$ ipython --no-banner

In [1]: import numpy as np

In [2]: np.set_printoptions(precision=1, suppress=True, linewidth=160, legacy="1.25")

In [3]: def rd(a):
   ...:     return np.round(a, 1) + 0
   ...: 

In [4]: X = np.loadtxt("out19.csv", delimiter=",")

In [5]: X
Out[5]: 
array([[ 1.6,  0. ,  1.5,  0. ],
       [-0.3,  0. , -2.5,  0.2],
       [-1.5,  0.1,  6.5,  0.4],
       [-1.2,  0. ,  5.7,  0.3],
       [ 0. ,  0. ,  1.3,  0.1],
       [-0.8,  0.1,  4.4,  0.4],
       [ 1.4,  0. ,  2.2, -0.4],
       [ 0.4,  0. , -4.5,  0.2],
       [-0.3, -0.1, -2.5,  0. ],
       [-1.8,  0.1, -1.5, -0.1],
       [ 0.6,  0. , -2.2, -0.1],
       [-0.5,  0. , -5.3,  0. ],
       [-1.1, -0.1, -8.6,  0.3],
       [ 0.4,  0. , -1.3,  0.3]])

In [6]: # column 2 is much longer than the rest

In [7]: Xs = (X - X.mean(axis=0)) / X.std(axis=0)

In [8]: np.argwhere(np.abs(Xs) > 2)
Out[8]: array([[6, 3]])

In [9]: rd(Xs.std(axis=0))
Out[9]: array([1., 1., 1., 1.])

In [10]: c = np.linalg.lstsq(np.delete(Xs, 0, axis=1), Xs[:, 0])[0]

In [11]: np.abs(c).argmax()
Out[11]: 2

In [12]: feats = np.load("run14.npy")

In [13]: feats
Out[13]: 
array([[4., 1., 0.],
       [0., 4., 1.],
       [0., 0., 4.]])

In [14]: # triangular, det is the product of the diagonal

In [15]: rd(np.linalg.eigvals(feats).sum().real)
Out[15]: 12.0

In [16]: rd(np.linalg.det(feats[::-1]))
Out[16]: -64.0

In [17]: np.kron(np.eye(2, dtype=int), feats)
Out[17]: 
array([[4., 1., 0., 0., 0., 0.],
       [0., 4., 1., 0., 0., 0.],
       [0., 0., 4., 0., 0., 0.],
       [0., 0., 0., 4., 1., 0.],
       [0., 0., 0., 0., 4., 1.],
       [0., 0., 0., 0., 0., 4.]])

In [18]: rd(np.linalg.det(2 * feats)), rd(np.linalg.det(feats))
Out[18]: (512.0, 64.0)

In [19]: rng = np.random.default_rng(2044)

In [20]: idx = rng.permutation(3)

In [21]: idx
Out[21]: array([2, 1, 0])

In [22]: out = feats[idx][:, idx]

In [23]: np.allclose(out, feats)
Out[23]: False

In [24]: u, v = feats[2], feats[0]

In [25]: u @ v
Out[25]: 0.0

In [26]: u @ u
Out[26]: 16.0

In [27]: pr = (u @ v) / (u @ u) * u

In [28]: np.linalg.matrix_rank(np.outer(u, v))
Out[28]: 1

In [29]: v - pr
Out[29]: array([4., 1., 0.])

In [30]: pr
Out[30]: array([0., 0., 0.])

In [31]: rd(np.sort(np.linalg.eigvals(feats)))
Out[31]: array([4., 4., 4.])

In [32]: np.linalg.matrix_rank(feats - feats[0, 0] * np.eye(3))
Out[32]: 2

In [33]: np.prod(np.diag(feats)), rd(np.linalg.det(feats))
Out[33]: (64.0, 64.0)

In [34]: rd(np.linalg.matrix_power(feats - np.diag(np.diag(feats)), 3))
Out[34]: 
array([[0., 0., 0.],
       [0., 0., 0.],
       [0., 0., 0.]])

In [35]: M = np.loadtxt("layer12.csv", delimiter=",")

In [36]: rd(M)
Out[36]: 
array([[-13.2,   2.1, -10.2],
       [-11.2,   2.1,  -8.9],
       [ -8.4,   2. ,  -7. ],
       [ -8.3,   1.9,  -6.9],
       [ -4.4,   1.4,  -4.2],
       [ -4.3,   1.4,  -4.1],
       [ -4. ,   1.3,  -3.8],
       [ -3.1,   1. ,  -3.1],
       [ -2.9,   1. ,  -2.9],
       [ -2.6,   0.9,  -2.7],
       [ -2.3,   0.7,  -2.4],
       [ -1.8,   0.5,  -1.9],
       [ -0.5,  -0.1,  -0.6],
       [ -0.1,   0. ,  -0.1],
       [  0. ,   0. ,   0. ],
       [  0.4,   0.3,   0.4],
       [  0.7,   0.6,   0.6],
       [  8.8,   8.7,   4.8],
       [ 11.7,  11.4,   6.2]])

In [37]: out = np.array([[3, 1], [2, 3], [3, 3]])

In [38]: np.vstack([M, out.T]).shape
Out[38]: (21, 3)

In [39]: rd(np.einsum("ij->j", M))
Out[39]: array([-45.4,  37.1, -46.5])

In [40]: rd(np.einsum("ij,ij->i", M, M))
Out[40]: array([283.1, 208.5, 122.3, 119.7,  39. ,  37. ,  32.5,  20.1,  17.8,  14.9,  11.4,   7.1,   0.6,   0. ,   0. ,   0.4,   1.3, 175.9, 305.6])

In [41]: np.linalg.matrix_rank(np.vstack([M, out.T]))
Out[41]: 3

In [42]: cov = np.cov(M, rowvar=False)

In [43]: rd(np.median(M, axis=0))
Out[43]: array([-2.6,  1. , -2.7])

In [44]: rd(np.corrcoef(M[:, 2], M[:, 1])[0, 1])
Out[44]: 0.5

In [45]: rd(M.std(axis=0))
Out[45]: array([5.8, 2.9, 4.1])

In [46]: left, sigma, Vh = np.linalg.svd(M)

In [47]: rd(sigma)
Out[47]: array([34.1, 15.2,  1.1])

In [48]: out = left[:, :2] @ np.diag(sigma[:2]) @ Vh[:2]

In [49]: np.linalg.matrix_rank(M, rtol=0.05)
Out[49]: 2

In [50]: rd(np.linalg.norm(M - out, 2)), rd(sigma[2])
Out[50]: (1.1, 1.1)

In [51]: np.linalg.matrix_rank(out)
Out[51]: 2

In [52]: rd(np.abs(M - out).max())
Out[52]: 0.4

In [53]: rd(np.linalg.norm(M - out) / np.linalg.norm(M))
Out[53]: 0.0

In [54]: rd(np.linalg.norm(M[9], 1)), rd(np.linalg.norm(M[9], np.inf))
Out[54]: (6.2, 2.7)

In [55]: rd(np.linalg.norm(M, "nuc"))
Out[55]: 50.4

In [56]: rd(np.linalg.norm(M, 2))
Out[56]: 34.1

In [57]: rd(np.linalg.norm(M, axis=0))
Out[57]: array([27.2, 15.2, 20.6])

In [58]: np.linalg.norm(M, axis=1).argmax()
Out[58]: 18

In [59]: vec = np.array([1, 2, 0])

In [60]: rhs = M @ vec

In [61]: rd(np.linalg.lstsq(M, rhs)[0])
Out[61]: array([1., 2., 0.])

In [62]: rhs = rhs + 0.1 * rng.normal(size=19)

In [63]: rd(rhs)
Out[63]: array([-9. , -7.1, -4.5, -4.4, -1.6, -1.4, -1.5, -1.1, -1. , -1.2, -0.9, -0.8, -0.8, -0.2, -0.1,  1.3,  2. , 26.1, 34.5])

In [64]: c, *_ = np.linalg.lstsq(M, rhs)

In [65]: [round(float(np.linalg.norm(np.linalg.solve(M.T @ M + lam * np.eye(3), M.T @ rhs))), 2) for lam in (0, 1, 10, 100)]
Out[65]: [2.23, 2.22, 2.15, 1.66]

In [66]: c.round()
Out[66]: array([1., 2., 0.])

In [67]: F = np.loadtxt("arr.csv", delimiter=",")

In [68]: rd(F)
Out[68]: 
array([[-2.2, -0.4, -0.4,  0.6,  0.1],
       [-1.1,  1.6,  0.2, -0.6, -0.4],
       [-3.3,  0.4, -0.4,  0.5, -0.1]])

In [69]: # rows and columns are dependent

In [70]: out = np.array([[3, 1, -2], [1, 3, 3], [-2, 3, -3], [3, 3, 1], [-1, 1, 3]])

In [71]: rd(np.einsum("ij,ij->i", F, F))
Out[71]: array([ 5.7,  4.3, 11.7])

In [72]: np.linalg.matrix_rank(F @ out)
Out[72]: 2

In [73]: left, sigma, Vh = np.linalg.svd(F)

In [74]: rd(sigma)
Out[74]: array([4.2, 1.9, 0. ])

In [75]: out = left[:, :2] @ np.diag(sigma[:2]) @ Vh[:2]

In [76]: rd(out)
Out[76]: 
array([[-2.2, -0.4, -0.4,  0.7,  0.1],
       [-1. ,  1.6,  0.2, -0.6, -0.4],
       [-3.3,  0.4, -0.4,  0.5, -0.1]])

In [77]: np.linalg.matrix_rank(out)
Out[77]: 2

In [78]: left, sigma, Vh = np.linalg.svd(F)

In [79]: vecs = Vh[:(sigma > 1e-8).sum()]

In [80]: vec = F[0] + -2 * F[2] + rng.integers(2) * np.eye(5)[1]

In [81]: rd(vec)
Out[81]: array([ 4.4, -1.2,  0.4, -0.3,  0.3])

In [82]: rd(np.diag(vecs.T @ vecs))
Out[82]: array([1. , 0.7, 0.1, 0.2, 0. ])

In [83]: np.allclose(vecs.T @ vecs @ vec, vec)
Out[83]: True

In [84]: rd(vecs.T @ vecs)
Out[84]: 
array([[ 1. , -0.1,  0.1, -0.1,  0. ],
       [-0.1,  0.7,  0.2, -0.4, -0.2],
       [ 0.1,  0.2,  0.1, -0.1,  0. ],
       [-0.1, -0.4, -0.1,  0.2,  0.1],
       [ 0. , -0.2,  0. ,  0.1,  0. ]])

In [85]: np.linalg.norm(F, axis=1).argmax()
Out[85]: 2

In [86]: rd(np.linalg.norm(F, "nuc"))
Out[86]: 6.2

In [87]: rd(np.linalg.norm(F, 2))
Out[87]: 4.2

In [88]: rd(np.linalg.norm(F[1], 1)), rd(np.linalg.norm(F[1], np.inf))
Out[88]: (3.9, 1.6)

In [89]: rd(F[1] @ F[2])
Out[89]: 3.9

In [90]: J = np.array([[3, 2, 3, 2], [0, 0, 0, 0], [3, 2, 3, 2], [0, 0, 0, 0]])

In [91]: proj = np.triu(np.array([[-5, 1, -4, -3], [5, -5, 5, -4], [2, 0, 1, 5], [3, 4, -3, 4]]), 1) + np.eye(4)

In [92]: out = proj @ J @ np.linalg.inv(proj)

In [93]: out
Out[93]: 
array([[  -9.,    3.,  -60.,  279.],
       [  15.,   -5.,  100., -465.],
       [   3.,   -1.,   20.,  -93.],
       [   0.,    0.,    0.,    0.]])

In [94]: np.trace(out), np.trace(J)
Out[94]: (6.0, 6)

In [95]: out = F + rng.integers(-2, 3, (3, 2)) @ rng.integers(-2, 3, (2, 5))

In [96]: rd(out)
Out[96]: 
array([[ 1.8,  0.6, -4.4, -3.4,  2.1],
       [ 0.9,  2.6, -1.8, -2.6,  0.6],
       [-7.3, -2.6,  3.6,  4.5, -2.1]])

In [97]: rd(np.linalg.svd(out - F, compute_uv=False))
Out[97]: array([11.2,  1.4,  0. ])

In [98]: np.unique(J.round(6), axis=0).shape
Out[98]: (2, 4)

In [99]: np.linalg.lstsq(J[:-1].T, J[-1])[2]
Out[99]: 1

In [100]: out = np.array([[-8, 8], [-2, 0], [-5, -5], [2, 7]])

In [101]: W2 = np.array([[4, 2, 4, 2, 7], [7, 1, 5, 9, 8]])

In [102]: m1 = out @ W2

In [103]: m1
Out[103]: 
array([[ 24,  -8,   8,  56,   8],
       [ -8,  -4,  -8,  -4, -14],
       [-55, -15, -45, -55, -75],
       [ 57,  11,  43,  67,  70]])

In [104]: # looks like rank 2

In [105]: np.abs(np.diag(np.linalg.qr(m1)[1])) > 1e-9
Out[105]: array([ True,  True, False, False])

In [106]: np.unique(m1.round(6), axis=0).shape
Out[106]: (4, 5)

In [107]: np.allclose(m1[:-1].T @ np.linalg.lstsq(m1[:-1].T, m1[-1])[0], m1[-1])
Out[107]: True
